% ipython --no-banner

In [1]: import numpy as np

In [2]: from numpy import linalg as LA

In [3]: np.set_printoptions(suppress=True, linewidth=140)

In [4]: J = np.load("x.npy")

In [5]: J
Out[5]: 
array([[ 2, -2,  3, -4],
       [-2,  2, -2,  3],
       [ 3, -2,  2, -2],
       [-4,  3, -2,  2]])

In [6]: rng = np.random.default_rng(8249)

In [7]: Y = J + rng.integers(-2, 3, (4, 2)) @ rng.integers(-2, 3, (2, 4))

In [8]: print(Y)
[[ 2 -4  7 -6]
 [-5  0 -4  4]
 [ 3 -1  0 -1]
 [-8  1 -6  4]]

In [9]: np.round(LA.svd(Y - J, compute_uv=False), 1) + 0
Out[9]: array([8.2, 4.6, 0. , 0. ])

In [10]: Y = np.array([[1, 1], [3, -1]])

In [11]: basis = np.kron(Y, J)

In [12]: basis
Out[12]: 
array([[  2,  -2,   3,  -4,   2,  -2,   3,  -4],
       [ -2,   2,  -2,   3,  -2,   2,  -2,   3],
       [  3,  -2,   2,  -2,   3,  -2,   2,  -2],
       [ -4,   3,  -2,   2,  -4,   3,  -2,   2],
       [  6,  -6,   9, -12,  -2,   2,  -3,   4],
       [ -6,   6,  -6,   9,   2,  -2,   2,  -3],
       [  9,  -6,   6,  -6,  -3,   2,  -2,   2],
       [-12,   9,  -6,   6,   4,  -3,   2,  -2]])

In [13]: LA.matrix_rank(basis)
Out[13]: np.int64(8)

In [14]: f, r1 = J[0], J[1]

In [15]: f @ r1
Out[15]: np.int64(-26)

In [16]: p = (f @ r1) / (f @ f) * f

In [17]: np.round(r1 - p, 1)
Out[17]: array([-0.4,  0.4,  0.4, -0.2])

In [18]: np.round((r1 - p) @ f, 1)
Out[18]: np.float64(-0.0)

In [19]: hat = np.triu(np.array([[0, -1, 0, -1], [-1, -1, -2, 0], [-2, -1, 2, -1], [-2, -1, 2, -1]]), 1) + np.eye(4)

In [20]: Y = hat @ J @ LA.inv(hat)

In [21]: print(LA.matrix_rank(Y))
4

In [22]: hat @ J - J @ hat
Out[22]: 
array([[ 6., -3.,  0.,  0.],
       [-6.,  2.,  0.,  0.],
       [ 4.,  0., -2.,  3.],
       [ 0., -4.,  6., -6.]])

In [23]: np.round(np.poly(Y), 1)
Out[23]: array([  1.,  -8., -22.,   8.,   1.])

In [24]: Y
Out[24]: 
array([[  8.,   1.,   9.,   8.],
       [ -8.,  -2., -10., -11.],
       [  7.,   2.,   8.,  11.],
       [ -4.,  -1.,  -4.,  -6.]])

In [25]: vals, V = LA.eigh(J)

In [26]: np.round(V.T @ J @ V, 1) + 0
Out[26]: 
array([[-2.4,  0. ,  0. ,  0. ],
       [ 0. , -0.1,  0. ,  0. ],
       [ 0. ,  0. ,  0.4,  0. ],
       [ 0. ,  0. ,  0. , 10.1]])

In [27]: print(np.unique(vals.round(6) + 0, return_counts=True)[1])
[1 1 1 1]

In [28]: vals.round(1)
Out[28]: array([-2.4, -0.1,  0.4, 10.1])

In [29]: np.abs(V[:, -1]).round(6).argmax()
Out[29]: np.int64(0)

In [30]: (vals > 1e-8).sum(), (vals < -1e-8).sum()
Out[30]: (np.int64(2), np.int64(2))

In [31]: print(np.round(V @ np.diag(vals) @ V.T, 1))
[[ 2. -2.  3. -4.]
 [-2.  2. -2.  3.]
 [ 3. -2.  2. -2.]
 [-4.  3. -2.  2.]]

In [32]: data = np.load("a.npy")

In [33]: data
Out[33]: 
array([[3, 0, 0],
       [0, 1, 0],
       [0, 0, 3]])

In [34]: low = LA.cholesky(data)

In [35]: np.round(np.diag(low) ** 2, 1)
Out[35]: array([3., 1., 3.])

In [36]: print(low.round(1))
[[1.7 0.  0. ]
 [0.  1.  0. ]
 [0.  0.  1.7]]

In [37]: LA.eigvalsh(data).min() > 0
Out[37]: np.True_

In [38]: np.round(low @ low.T, 1)
Out[38]: 
array([[3., 0., 0.],
       [0., 1., 0.],
       [0., 0., 3.]])

In [39]: th = np.radians(15)

In [40]: R = np.eye(3)

In [41]: R[0, 0] = R[1, 1] = np.cos(th)

In [42]: R[0, 1], R[1, 0] = -np.sin(th), np.sin(th)

In [43]: print(R.round(1))
[[ 1.  -0.3  0. ]
 [ 0.3  1.   0. ]
 [ 0.   0.   1. ]]

In [44]: Y = low @ R.T

In [45]: np.allclose(LA.norm(low, axis=1), LA.norm(Y, axis=1))
Out[45]: True

In [46]: np.round(LA.svd(low, compute_uv=False), 1), np.round(LA.svd(Y, compute_uv=False), 1)
Out[46]: (array([1.7, 1.7, 1. ]), array([1.7, 1.7, 1. ]))

In [47]: print(np.allclose(low @ low.T, Y @ Y.T))
True

In [48]: print(Y.round(1))
[[ 1.7  0.4  0. ]
 [-0.3  1.   0. ]
 [ 0.   0.   1.7]]
